$ python3 -q
>>> import numpy as np
>>> import numpy.linalg as la
>>> np.set_printoptions(precision=3, suppress=True, linewidth=120, floatmode="fixed")
>>> E = np.loadtxt("arr.csv", delimiter=",")
>>> print(E)
[[53.000 -7.000 21.000]
 [-7.000  5.000 -3.000]
 [21.000 -3.000 13.000]]
>>> w, evecs = la.eigh(E)
>>> print(np.round(evecs.T @ evecs, 3) + 0)
[[1.000 0.000 0.000]
 [0.000 1.000 0.000]
 [0.000 0.000 1.000]]
>>> print(np.abs(evecs[:, -1]))
[0.911 0.130 0.391]
>>> print(la.eigvalsh(E @ E))
[  16.000   16.000 3969.000]
>>> print(evecs @ np.diag(w) @ evecs.T)
[[53.000 -7.000 21.000]
 [-7.000  5.000 -3.000]
 [21.000 -3.000 13.000]]
>>> print(w)
[ 4.000  4.000 63.000]
>>> w, evecs = la.eig(E)
>>> print(w)
[63.000  4.000  4.000]
>>> print(np.round(E @ evecs[:, 0] - w[0] * evecs[:, 0], 3) + 0)
[0.000 0.000 0.000]
>>> print(round(float(np.prod(w)), 3))
1008.0
>>> print(np.sort(la.eigvals(la.inv(E))))
[0.016 0.250 0.250]
>>> rng = np.random.default_rng(1236)
>>> idx = rng.permutation(3)
>>> print(idx)
[2 0 1]
>>> out = E[idx][:, idx]
>>> print(np.round(la.det(out), 3), np.round(la.det(E[idx]), 3))
1008.0 1008.0
>>> P = np.triu(np.array([[0, 1, 2], [0, 2, 0], [1, 2, 0]]), 1) + np.eye(3)
>>> out = P @ E @ la.inv(P)
>>> print(P @ E - E @ P)
[[ 35.000 -54.000 -83.000]
 [  0.000   7.000  14.000]
 [  0.000 -21.000 -42.000]]
>>> print(out)
[[  88.000  -96.000 -132.000]
 [  -7.000   12.000   11.000]
 [  21.000  -24.000  -29.000]]
>>> print(np.trace(out), np.trace(E))
71.0 71.0
>>> print(round(float(la.det(out)), 3))
1008.0
>>> feats = np.load("w.npy")
>>> print(feats)
[[-4 -1  0  1  0]
 [-1  0 -3  1  1]
 [ 0 -3  2  2  0]
 [ 1  1  2 -2  1]
 [ 0  1  0  1 -4]]
>>> w, evecs = la.eig(feats)
>>> print(np.round(feats @ evecs[:, 0] - w[0] * evecs[:, 0], 3) + 0)
[0.000 0.000 0.000 0.000 0.000]
>>> print(np.sort(la.eigvals(la.inv(feats))))
[-0.349 -0.225 -0.188  0.226  4.692]
>>> print(np.sort(la.eigvals(feats.T)))
[-5.328 -4.448 -2.863  0.213  4.426]
>>> print(w)
[ 4.426 -2.863 -5.328 -4.448  0.213]
>>> w, evecs = la.eigh(feats)
>>> print(w.sum(), np.trace(feats))
-8.0 -8
>>> print(np.round(evecs.T @ feats @ evecs, 3) + 0)
[[-5.328  0.000  0.000  0.000  0.000]
 [ 0.000 -4.448  0.000  0.000  0.000]
 [ 0.000  0.000 -2.863  0.000  0.000]
 [ 0.000  0.000  0.000  0.213  0.000]
 [ 0.000  0.000  0.000  0.000  4.426]]
>>> print(np.unique(w.round(6) + 0, return_counts=True)[1])
[1 1 1 1 1]
>>> print(np.round(evecs @ np.diag(w) @ evecs.T, 3) + 0)
[[-4.000 -1.000  0.000  1.000  0.000]
 [-1.000  0.000 -3.000  1.000  1.000]
 [ 0.000 -3.000  2.000  2.000  0.000]
 [ 1.000  1.000  2.000 -2.000  1.000]
 [ 0.000  1.000  0.000  1.000 -4.000]]
>>> print(np.abs(evecs[:, -1]).round(6).argmax())
2
>>> print(la.eigvalsh(feats @ feats))
[ 0.045  8.198 19.587 19.784 28.385]
>>> print(np.round(evecs.T @ evecs, 3) + 0)
[[1.000 0.000 0.000 0.000 0.000]
 [0.000 1.000 0.000 0.000 0.000]
 [0.000 0.000 1.000 0.000 0.000]
 [0.000 0.000 0.000 1.000 0.000]
 [0.000 0.000 0.000 0.000 1.000]]
>>> print(la.cond(feats) > 100)
False
>>> print([round(float(x), 3) for x in la.svd(feats, compute_uv=False)[:3]])
[5.328, 4.448, 4.426]
>>> print(np.argsort(-la.norm(feats, axis=0).round(6), kind="stable")[:3])
[0 4 2]
>>> print(round(np.log10(la.cond(feats))))
1
>>> O, _ = la.qr(np.array([[0.2, -0.7, 1.1, 1.6, -0.1],
...     [-0.7, 2.8, -0.5, -0.3, 1.9],
...     [2.6, -0.2, 0.9, 0.7, 0.3],
...     [-0.5, -0.1, -1.2, 1.6, -1.4],
...     [1.8, 0.6, -1.6, -0.1, -0.9]]))
>>> F = O[:, :4]
>>> print(F)
[[-0.061  0.230 -0.373 -0.634]
 [ 0.213 -0.925 -0.232 -0.211]
 [-0.792 -0.055 -0.357 -0.188]
 [ 0.152  0.058  0.545 -0.717]
 [-0.548 -0.291  0.618  0.061]]
>>> W = np.array([[0, 2, 1, 0, 0, 2],
...     [3, -1, 0, -3, 0, 0],
...     [2, 2, -2, -3, -2, 2],
...     [3, 0, -1, 3, 2, 3]])
>>> coef = np.array([0, 1, 0, 1, 1, 2])
>>> hid = np.maximum(F @ W + coef, 0)
>>> print((hid > 0).mean(axis=0))
[0.200 0.600 0.600 0.600 0.600 0.600]
>>> print((hid > 0).astype(int))
[[0 0 1 0 1 0]
 [0 1 1 1 1 1]
 [0 0 1 1 1 0]
 [0 1 0 0 0 1]
 [1 1 0 1 0 1]]
>>> print(la.matrix_rank(hid))
5
>>> cent = np.array([[-1, 3], [-3, 1], [-1, -1], [0, -3], [0, 1], [-3, -2]])
>>> print((hid @ cent).round(6).argmax(axis=1))
[1 0 0 1 1]
>>> mat = np.load("block9.npy")
>>> print(mat)
[[ 3  4  2 -3]
 [ 4  3  4  2]
 [ 2  4  3  4]
 [-3  2  4  3]]
>>> out = mat[0, 0] * mat[1:] - np.outer(mat[1:, 0], mat[0])
>>> print(out)
[[ 0 -7  4 18]
 [ 0  4  5 18]
 [ 0 18 18  0]]
>>> print(la.matrix_rank(out), la.matrix_rank(mat))
3 4
>>> print(mat[:, 0] / mat[0, 0])
[ 1.000  1.333  0.667 -1.000]
>>> print(np.flatnonzero(~out.round(6).any(axis=1)))
[]
>>> Uu, sigma, vt = la.svd(out, full_matrices=False)
>>> print(np.cumsum(sigma ** 2) / np.sum(sigma ** 2))
[0.543 0.984 1.000]
>>> print((sigma > 1e-8).sum())
3
>>> print(np.allclose(Uu * sigma @ vt, out))
True
>>> print(np.round(vt @ vt.T, 3) + 0)
[[1.000 0.000 0.000]
 [0.000 1.000 0.000]
 [0.000 0.000 1.000]]
>>> print(np.round(Uu.T @ out @ vt.T, 3) + 0)
[[27.591  0.000  0.000]
 [ 0.000 24.869  0.000]
 [ 0.000  0.000  4.722]]
>>> w, evecs = la.eigh(mat)
>>> x = np.array([1, 0, -2, 0])
>>> print(x @ mat @ x)
7
>>> cent = np.array([[-0.2, -0.1, -0.4], [-0.5, 0.6, 0.7]])
>>> A = np.array([[-2, -1],
...     [2, 2],
...     [2, 2],
...     [-2, -1],
...     [-2, 2],
...     [3, 1],
...     [3, 2],
...     [0, -3],
...     [2, 2],
...     [2, 1],
...     [3, 0],
...     [-2, 1],
...     [2, 3],
...     [0, -1],
...     [-2, 1],
...     [0, 3],
...     [1, -3],
...     [3, 3],
...     [2, 1],
...     [3, 1],
...     [-1, -2],
...     [-2, 1],
...     [0, 3],
...     [-2, 3],
...     [1, -2],
...     [0, -2]]) @ cent + 0.02 * rng.normal(size=(26, 3))
>>> print(A)
[[ 0.877 -0.394  0.093]
 [-1.402  0.959  0.627]
 [-1.397  1.017  0.604]
 [ 0.915 -0.406  0.064]
 [-0.623  1.392  2.222]
 [-1.065  0.286 -0.493]
 [-1.635  0.918  0.164]
 [ 1.491 -1.782 -2.051]
 [-1.392  0.991  0.582]
 [-0.909  0.402 -0.079]
 [-0.584 -0.287 -1.211]
 [-0.087  0.800  1.497]
 [-1.940  1.599  1.298]
 [ 0.503 -0.596 -0.725]
 [-0.107  0.802  1.521]
 [-1.508  1.826  2.131]
 [ 1.338 -1.885 -2.494]
 [-2.080  1.473  0.896]
 [-0.914  0.418 -0.110]
 [-1.097  0.284 -0.512]
 [ 1.200 -1.104 -0.999]
 [-0.106  0.791  1.474]
 [-1.500  1.768  2.098]
 [-1.089  2.018  2.876]
 [ 0.787 -1.270 -1.795]
 [ 1.012 -1.210 -1.391]]
>>> gram = np.cov(A, rowvar=False)
>>> print(np.argsort(-A.std(axis=0).round(6), kind="stable"))
[2 1 0]
>>> print(A.std(axis=0))
[1.094 1.112 1.388]
>>> print(np.corrcoef(A.T))
[[ 1.000 -0.873 -0.619]
 [-0.873  1.000  0.923]
 [-0.619  0.923  1.000]]
>>> print(np.median(A, axis=0))
[-0.766  0.604  0.128]
>>> print(np.polyfit(A[:, 1], A[:, 2], 1))
[ 1.152 -0.149]
>>> print(np.round(np.corrcoef(A[:, 1], A[:, 2])[0, 1], 3))
0.923
>>> arr = np.load("data.npy")
>>> print(arr)
[[  1.494  15.868   4.130 -11.355]
 [  0.955  19.634   1.170   3.494]
 [ -4.014 -18.431  -6.632  -0.457]
 [ 18.013   7.216   3.615  -3.222]
 [  5.865  13.822 -12.093  -5.320]
 [ 19.828   1.466  -1.624   1.435]
 [  6.916  17.644   6.349  -0.736]
 [ -0.220  13.763 -11.723   8.550]
 [-13.764  -1.518   0.018 -14.431]
 [ 16.134  -1.945  -0.719  11.636]
 [  2.291  14.776  -4.024 -12.659]
 [  6.161   5.869  17.989   1.998]
 [-10.872  11.198   2.721 -12.207]
 [ 15.502  -3.452  10.466  -6.182]
 [ -0.877  -1.943 -12.143  15.748]
 [-13.913 -13.882  -0.771   3.624]
 [  6.132  17.258   1.930  -7.799]
 [ 16.282  -1.685  -6.958  -9.146]]
>>> P = arr @ la.solve(arr.T @ arr, arr.T)
>>> print(la.matrix_rank(np.eye(18) - P))
14
>>> print(np.allclose(P @ P, P))
True
>>> print(P @ arr[:, 2])
[  4.130   1.170  -6.632   3.615 -12.093  -1.624   6.349 -11.723   0.018  -0.719  -4.024  17.989   2.721  10.466
 -12.143  -0.771   1.930  -6.958]
